In [1]: import numpy as np

In [2]: from numpy import linalg as LA

In [3]: np.set_printoptions(precision=2, suppress=True, linewidth=140)

In [4]: data = np.array([[-5, -15, -5, 1, 3, 1],
   ...:     [-15, -15, -10, 3, 3, 2],
   ...:     [-5, 0, 0, 1, 0, 0],
   ...:     [-1, -3, -1, 8, 24, 8],
   ...:     [-3, -3, -2, 24, 24, 16],
   ...:     [-1, 0, 0, 8, 0, 0]])

In [5]: print(data)
[[ -5 -15  -5   1   3   1]
 [-15 -15 -10   3   3   2]
 [ -5   0   0   1   0   0]
 [ -1  -3  -1   8  24   8]
 [ -3  -3  -2  24  24  16]
 [ -1   0   0   8   0   0]]

In [6]: other = data / LA.norm(data, axis=1, keepdims=True)

In [7]: gram = other @ other.T

In [8]: print((gram - 2 * np.eye(6)).round(6).argmax(axis=1))
[1 0 1 4 3 4]

In [9]: print((np.abs(gram) > 0.9).astype(int))
[[1 0 0 0 0 0]
 [0 1 0 0 0 0]
 [0 0 1 0 0 0]
 [0 0 0 1 0 0]
 [0 0 0 0 1 0]
 [0 0 0 0 0 1]]

In [10]: print(gram)
[[1.   0.9  0.3  0.32 0.28 0.1 ]
 [0.9  1.   0.64 0.28 0.32 0.2 ]
 [0.3  0.64 1.   0.1  0.2  0.32]
 [0.32 0.28 0.1  1.   0.9  0.3 ]
 [0.28 0.32 0.2  0.9  1.   0.64]
 [0.1  0.2  0.32 0.3  0.64 1.  ]]

In [11]: print(gram[2])
[0.3  0.64 1.   0.1  0.2  0.32]

In [12]: print(round(np.degrees(np.arccos(np.clip(gram[2, 1], -1, 1))), 2))
50.24

In [13]: O, r_ = LA.qr(gram)

In [14]: print(O.shape, r_.shape)
(6, 6) (6, 6)

In [15]: print(np.round(O.T @ O, 2) + 0)
[[1. 0. 0. 0. 0. 0.]
 [0. 1. 0. 0. 0. 0.]
 [0. 0. 1. 0. 0. 0.]
 [0. 0. 0. 1. 0. 0.]
 [0. 0. 0. 0. 1. 0.]
 [0. 0. 0. 0. 0. 1.]]

In [16]: print(np.trace(O @ O.T))
6.0

In [17]: rng = np.random.default_rng(254728)

In [18]: idx = rng.permutation(6)

In [19]: other = data[:, idx] * rng.choice([-1, 1], 6)

In [20]: print(other)
[[  3   5  -1  -1  -5  15]
 [  3  15  -2  -3 -10  15]
 [  0   5   0  -1   0   0]
 [ 24   1  -8  -8  -1   3]
 [ 24   3 -16 -24  -2   3]
 [  0   1   0  -8   0   0]]

In [21]: left, _, VT = LA.svd(data.T @ other)

In [22]: print(np.round(left @ VT, 2) + 0)
[[ 0. -1.  0.  0.  0.  0.]
 [ 0.  0.  0.  0.  0. -1.]
 [ 0.  0.  0.  0.  1.  0.]
 [ 0.  0.  0. -1.  0.  0.]
 [ 1.  0.  0.  0.  0.  0.]
 [ 0.  0. -1.  0.  0.  0.]]

In [23]: x0 = np.array([3, 2, 3, 2, 1, 1])

In [24]: print(np.einsum("ij,j->i", other, x0))
[ 24  32   8  36 -17 -14]

In [25]: print(np.sign((other @ x0).round(6)))
[ 1  1  1  1 -1 -1]

In [26]: print(other @ x0)
[ 24  32   8  36 -17 -14]

In [27]: other = data[0, 0] * data[1:] - np.outer(data[1:, 0], data[0])

In [28]: print(other)
[[   0 -150  -25    0   30    5]
 [   0  -75  -25    0   15    5]
 [   0    0    0  -39 -117  -39]
 [   0  -30   -5 -117 -111  -77]
 [   0  -15   -5  -39    3    1]]

In [29]: print(LA.matrix_rank(other), LA.matrix_rank(data))
5 6

In [30]: print(data[:, 0] / data[0, 0])
[1.  3.  1.  0.2 0.6 0.2]

In [31]: M = np.load("data.npy")

In [32]: print(M)
[[-0.06  0.43 -2.41 -0.13 -1.4   0.1   1.28 -0.08]
 [ 2.49 -1.48 -0.63  2.55 -1.88  0.99 -0.48 -3.01]
 [ 1.53  2.67 -6.33 -3.3   0.26 -0.59 -1.9  -1.49]
 [-1.05 -0.96 -1.03  0.23  1.97  2.54  0.67  1.76]
 [ 0.27 -0.91 -2.17  1.04  0.64  0.38 -1.93  2.56]
 [ 2.6  -0.94  0.03  3.65  4.24 -0.35  3.78  0.88]
 [-1.06  2.11 -2.5  -0.28 -0.63  1.04 -1.68  1.76]
 [ 1.03  1.14  2.02 -1.89 -1.68 -1.76  0.51  2.64]
 [ 2.57  2.02 -0.22  2.77  1.87 -2.23 -1.77  2.74]
 [-3.42 -3.84 -0.97  1.01 -0.38 -3.45  0.47  2.56]
 [-0.17  0.22 -3.11 -0.23  2.38  2.23  4.3   3.4 ]
 [-1.2  -2.43  4.19 -0.14  0.66  1.27 -2.54 -1.36]
 [-2.74 -3.08  0.14 -1.12  3.27 -0.48 -2.16  4.34]
 [ 0.65 -0.02  2.18 -0.25  1.1   1.13  0.66  1.09]
 [-0.47  2.21  1.2   2.39 -1.4  -1.87  1.27  1.37]
 [ 2.37 -0.8   1.04  2.23 -0.71  1.06  0.78  0.87]
 [-1.94 -0.49 -2.67  1.51 -1.78 -1.36  5.36  3.06]
 [-2.3   0.06  1.49 -1.44 -0.98 -0.93 -2.56  2.02]
 [-0.03 -0.7  -0.98  0.55 -1.81  1.82  0.34  2.48]
 [-1.03 -2.88  1.1  -1.6  -0.36  2.67  3.56 -4.51]
 [-2.81  0.73 -3.28 -0.47 -1.51 -0.88  1.32 -2.24]
 [ 0.65 -0.25 -3.01 -1.38 -0.66  0.91  0.16  3.7 ]
 [-0.23 -1.23 -0.68 -2.06  0.32  1.4  -0.91  1.85]
 [-0.45  2.84 -3.55  0.93 -1.35  1.01 -2.11  2.06]
 [ 2.97  0.73 -0.13 -0.36  1.92 -0.23  0.07 -0.46]
 [-1.94 -3.01  2.75 -0.95 -2.76 -0.57 -0.05 -1.03]
 [-0.75  3.13 -0.23 -2.1  -3.96  1.56 -1.19 -0.35]
 [ 2.29 -2.53 -0.84  1.06  0.78  1.7   4.02 -3.7 ]
 [-1.42 -0.26  0.93  3.12  0.69  2.32  1.74  2.05]
 [-0.32 -1.24 -1.44 -1.43  3.6   0.26  3.56 -0.09]
 [-0.14  2.89  0.93 -1.92  0.69  0.64 -2.03  2.63]
 [ 1.41  2.29  0.38  0.36  1.06  1.1   0.62  2.04]
 [ 0.28 -0.31  2.42  0.26  0.45  0.62  0.79  2.24]
 [-0.54 -1.9  -3.55  1.6   0.65 -1.22 -1.06  0.09]]

In [33]: idx = M[:, 0] > np.median(M[:, 0])

In [34]: f = M[idx].mean(axis=0) - M[~idx].mean(axis=0)

In [35]: print(round((((M - M.mean(axis=0)) @ f > 0) == idx).mean(), 2))
0.85

In [36]: print(idx.astype(int))
[1 1 1 0 1 1 0 1 1 0 1 0 0 1 0 1 0 0 1 0 0 1 0 0 1 0 0 1 0 0 1 1 1 0]

In [37]: print(np.argsort(-np.abs(f).round(6), kind="stable"))
[0 1 4 3 6 7 5 2]

In [38]: print(f)
[ 2.61  0.86 -0.16  0.34  0.66  0.25  0.32  0.31]

In [39]: W = np.array([[2, 1, 1, 2, -1],
    ...:     [1, 1, 0, 0, 2],
    ...:     [-1, 0, 2, 1, 2],
    ...:     [-1, 1, -2, 2, -2],
    ...:     [1, 0, 0, 0, 1],
    ...:     [-2, -1, 1, 2, 0],
    ...:     [2, -2, 1, 1, 1],
    ...:     [1, 1, 2, -2, 1]])

In [40]: c = np.array([1, 0, 2, 2, 2])

In [41]: hid = np.maximum(M @ W + c, 0)

In [42]: print((hid > 0).mean(axis=0))
[0.65 0.53 0.71 0.53 0.65]

In [43]: print(LA.matrix_rank(hid))
5

In [44]: C = np.array([[-4, 0, 0], [-5, -3, -3], [-5, -2, 1], [-1, -2, -2], [3, 4, -1]])

In [45]: print((hid @ C).round(6).argmax(axis=1))
[1 0 1 2 1 2 1 1 1 1 1 1 1 1 1 2 1 1 2 2 1 2 2 1 2 2 1 0 1 1 1 1 1 1]

In [46]: print(W @ C)
[[-23 -13  -5]
 [ -3   5  -5]
 [ -1   2  -2]
 [  1 -11  -7]
 [ -1   4  -1]
 [  6  -3   0]
 [ -1   6   4]
 [-14   1   2]]

In [47]: other = np.c_[M[:, :6] @ np.array([[2, 1, 2, 0, 0, 1],
    ...:     [2, 0, 0, 0, 1, 2],
    ...:     [2, 2, 1, 0, 1, 1],
    ...:     [0, 2, 0, 2, 0, 2],
    ...:     [2, 2, 0, 0, 2, 1],
    ...:     [0, 2, 2, 1, 2, 0]]), np.array([-2, 0, 1, 2, -1, -1, -2, 2, 1, -2, 2, 1, -1, -1, 1, 2, 1, -2, -1, 0, 0, -2, -1, 2, 1, 1, 2, -2, 2, 2, 1, 1, 0, 0])]

In [48]: print(other)
[[ -6.88  -7.74  -2.33  -0.16  -4.58  -3.27  -2.  ]
 [ -3.     4.55   6.33   6.09  -3.89   2.12   0.  ]
 [ -3.74 -18.39  -4.45  -7.19  -4.32  -5.8    1.  ]
 [ -2.14   6.37   1.95   3.     7.03  -1.57   2.  ]
 [ -4.34   0.05  -0.87   2.46  -1.04  -1.    -1.  ]
 [ 11.86  17.74   4.53   6.95   6.87  12.29  -1.  ]
 [ -4.16  -5.8   -2.54   0.48   0.43  -0.53  -2.  ]
 [  5.02  -5.59   0.56  -5.54  -3.72  -0.13   2.  ]
 [ 12.48   6.95   0.46   3.31   1.08  13.8    1.  ]
 [-17.22 -11.   -14.71  -1.43 -12.47 -10.43  -2.  ]
 [ -1.36   2.37   1.01   1.77   6.33  -0.92   2.  ]
 [  2.44  10.76   4.33   0.99   5.62  -1.49   1.  ]
 [ -4.82   0.88  -6.3   -2.72   2.64  -7.73  -1.  ]
 [  7.82   8.97   5.74   0.63   6.62   3.39  -1.  ]
 [  3.08   0.17  -3.48   2.91  -3.13   8.53   1.  ]
 [  3.8    9.61   7.9    5.52   0.94   5.56   2.  ]
 [-13.76 -10.54  -9.27   1.66  -9.44  -4.35   1.  ]
 [ -3.46  -6.02  -4.97  -3.81  -2.27  -4.55  -2.  ]
 [ -7.04  -0.87   2.6    2.92  -1.66  -3.12  -1.  ]
 [ -6.34   2.59   4.38  -0.53   2.84  -9.25   0.  ]
 [-13.74 -15.09 -10.66  -1.82  -7.33  -7.08   0.  ]
 [ -6.54  -7.63   0.11  -1.85  -2.76  -6.28  -2.  ]
 [ -3.64  -2.27   1.66  -2.72   1.53  -7.17  -1.  ]
 [ -5.02  -6.37  -2.43   2.87  -1.39   2.19   2.  ]
 [ 10.98   5.37   5.35  -0.95   3.98   5.5    1.  ]
 [ -9.92  -5.    -2.27  -2.47  -6.92  -9.87   1.  ]
 [ -3.62 -10.21   1.39  -2.64  -1.9   -2.88   2.  ]
 [ -0.6    7.69   7.14   3.82   1.59  -0.71  -2.  ]
 [ -0.12  12.7    2.73   8.56   6.69   5.92   2.  ]
 [  1.2    1.66  -1.56  -2.6    5.04  -3.5    2.  ]
 [  8.74   0.54   1.93  -3.2    6.48   3.42   1.  ]
 [ 10.28   7.21   5.4    1.82   6.99   8.15   1.  ]
 [  5.68   7.78   4.22   1.14   4.25   3.05   0.  ]
 [-10.68  -5.58  -7.07   1.98  -6.59  -4.04   0.  ]]

In [49]: print(np.round(LA.norm(other - M @ LA.lstsq(M, other)[0], axis=0), 2) + 0)
[0.  0.  0.  0.  0.  0.  7.5]

In [50]: print(LA.matrix_rank(other))
7

In [51]: print(LA.matrix_rank(np.c_[M, other]))
9

In [52]: Ac = M - M.mean(axis=0)

In [53]: left, s, VT = LA.svd(Ac, full_matrices=False)

In [54]: print(VT[0] * np.sign(VT[0, np.abs(VT[0]).argmax()]))
[ 0.1  -0.49  0.28  0.23  0.18  0.14  0.6  -0.46]

In [55]: print(np.abs(VT[-1]))
[0.63 0.48 0.08 0.32 0.39 0.04 0.04 0.33]

In [56]: print(np.abs(left[:, 0]).argmax())
27

In [57]: print(np.searchsorted(np.cumsum(s ** 2) / (s ** 2).sum(), 0.9) + 1)
6

In [58]: print(np.round(Ac.mean(axis=0), 2) + 0)
[0. 0. 0. 0. 0. 0. 0. 0.]

In [59]: print(s ** 2 / (s ** 2).sum())
[0.23 0.18 0.17 0.13 0.1  0.09 0.06 0.03]
